In [1]: import numpy as np

In [2]: np.set_printoptions(suppress=True, linewidth=140)

In [3]: F = np.load("mat.npy")

In [4]: F
Out[4]: 
array([[ 0,  2,  1],
       [-3, -1, -2],
       [-4, -2, -3],
       [ 3,  5,  4]])

In [5]: W = np.array([[7, -7, -5], [2, -3, 7], [5, -7, 3]])

In [6]: coef = np.array([-5, -3, 2])

In [7]: act = np.maximum(F @ W + coef, 0)

In [8]: np.linalg.matrix_rank(act)
Out[8]: np.int64(3)

In [9]: act
Out[9]: 
array([[ 4,  0, 19],
       [ 0, 35,  4],
       [ 0, 52,  0],
       [46,  0, 34]])

In [10]: (act > 0).mean(axis=0)
Out[10]: array([0.5 , 0.5 , 0.75])

In [11]: (act > 0).astype(int)
Out[11]: 
array([[1, 0, 1],
       [0, 1, 1],
       [0, 1, 0],
       [1, 0, 1]])

In [12]: C = np.array([[1, 6, 4], [7, 2, 1], [4, 1, 2]])

In [13]: (act @ C).round(6).argmax(axis=1)
Out[13]: array([0, 0, 0, 1])

In [14]: W @ C
Out[14]: 
array([[-62,  23,  11],
       [  9,  13,  19],
       [-32,  19,  19]])

In [15]: C = np.array([[-2, 2, 0, 2, -2],
    ...:     [4, -1, -4, -1, -5],
    ...:     [-3, 4, 0, 2, 5],
    ...:     [-5, 3, -2, 0, -1]])

In [16]: rng = np.random.default_rng(315)

In [17]: W0 = rng.normal(size=(18, 4)) @ C + np.array([2, 1, -5, -1, -3])

In [18]: W0.round(2)
Out[18]: 
array([[ -0.42,   0.89,  -7.01,  -1.81, -10.21],
       [ 16.53,  -8.69,  -2.99,  -1.1 , -14.5 ],
       [  1.51,  -2.7 ,   2.99,  -1.14,   2.75],
       [  6.07,  -7.54,   2.52,  -1.52, -10.49],
       [  8.82,  -1.48,  -5.79,  -0.2 ,  -7.28],
       [ 14.06,  -2.71,  -7.69,  -3.11,   1.62],
       [  0.13,   2.61,  -0.74,   2.63,  -0.58],
       [  8.85,  -3.05,  -5.75,  -2.14,  -6.86],
       [  3.82,  -3.88,   2.9 ,   0.25,  -3.76],
       [ 21.47, -11.74,  -1.06,  -6.04,   4.03],
       [  9.97,  -8.72,  -9.36, -10.19, -10.27],
       [ 13.77,  -4.86,  -3.26,  -0.51,  -5.42],
       [ -0.54,   1.23,  -9.44,  -4.81,  -4.74],
       [  4.13,   0.99,  -7.5 ,  -0.59,  -7.88],
       [  4.31,   1.95,  -5.24,   1.36,  -4.22],
       [ 15.81,  -3.21, -13.36,  -3.64, -11.43],
       [  1.03,   0.97,  -0.59,   3.11,  -7.52],
       [  9.17,  -5.55,  -2.72,  -3.78,  -2.79]])

In [19]: U, sig, vt = np.linalg.svd(W0)

In [20]: sig.round(2)
Out[20]: array([55.09, 25.87, 17.48, 12.49,  0.17])

In [21]: A2 = U[:, :4] @ np.diag(sig[:4]) @ vt[:4]

In [22]: np.linalg.matrix_rank(W0, rtol=0.05)
Out[22]: np.int64(4)

In [23]: round(np.linalg.norm(W0 - A2) / np.linalg.norm(W0), 2)
Out[23]: np.float64(0.0)

In [24]: round(float(np.abs(W0 - A2).max()), 2)
Out[24]: 0.06

In [25]: Xs = W0 - W0.mean(axis=0)

In [26]: vecs = np.linalg.svd(Xs)[2][:4]

In [27]: A2 = Xs - Xs @ vecs.T @ vecs

In [28]: np.round(A2.std(axis=0), 2) + 0
Out[28]: array([0., 0., 0., 0., 0.])

In [29]: np.round((Xs @ vecs.T).std(axis=0), 2)
Out[29]: array([7.44, 5.59, 4.09, 2.9 ])

In [30]: np.linalg.norm(A2, axis=1).round(6).argmax()
Out[30]: np.int64(0)

In [31]: P = W0 @ np.linalg.solve(W0.T @ W0, W0.T)

In [32]: np.round(P @ W0[:, 3], 2)
Out[32]: 
array([ -1.81,  -1.1 ,  -1.14,  -1.52,  -0.2 ,  -3.11,   2.63,  -2.14,   0.25,  -6.04, -10.19,  -0.51,  -4.81,  -0.59,   1.36,  -3.64,
         3.11,  -3.78])

In [33]: np.allclose(P @ P, P)
Out[33]: True

In [34]: A = np.load("data.npy")

In [35]: A
Out[35]: 
array([[ 2,  3,  4,  5,  6],
       [ 7,  8,  9, 10, 11],
       [12, 13, 14, 15, 16]])

In [36]: A2 = np.array([[3, 1, 0], [0, 4, 0], [4, 1, 2], [0, 0, 3], [1, 1, 5]])

In [37]: np.vstack([A, A2.T]).shape
Out[37]: (6, 5)

In [38]: A2.T @ A.T
Out[38]: 
array([[ 28,  68, 108],
       [ 24,  59,  94],
       [ 53, 103, 153]])

In [39]: np.einsum("ik,kj->ij", A, A2)
Out[39]: 
array([[ 28,  24,  53],
       [ 68,  59, 103],
       [108,  94, 153]])

In [40]: np.einsum("ik,kj->ji", A, A2)
Out[40]: 
array([[ 28,  68, 108],
       [ 24,  59,  94],
       [ 53, 103, 153]])

In [41]: np.einsum("ij->j", A)
Out[41]: array([21, 24, 27, 30, 33])
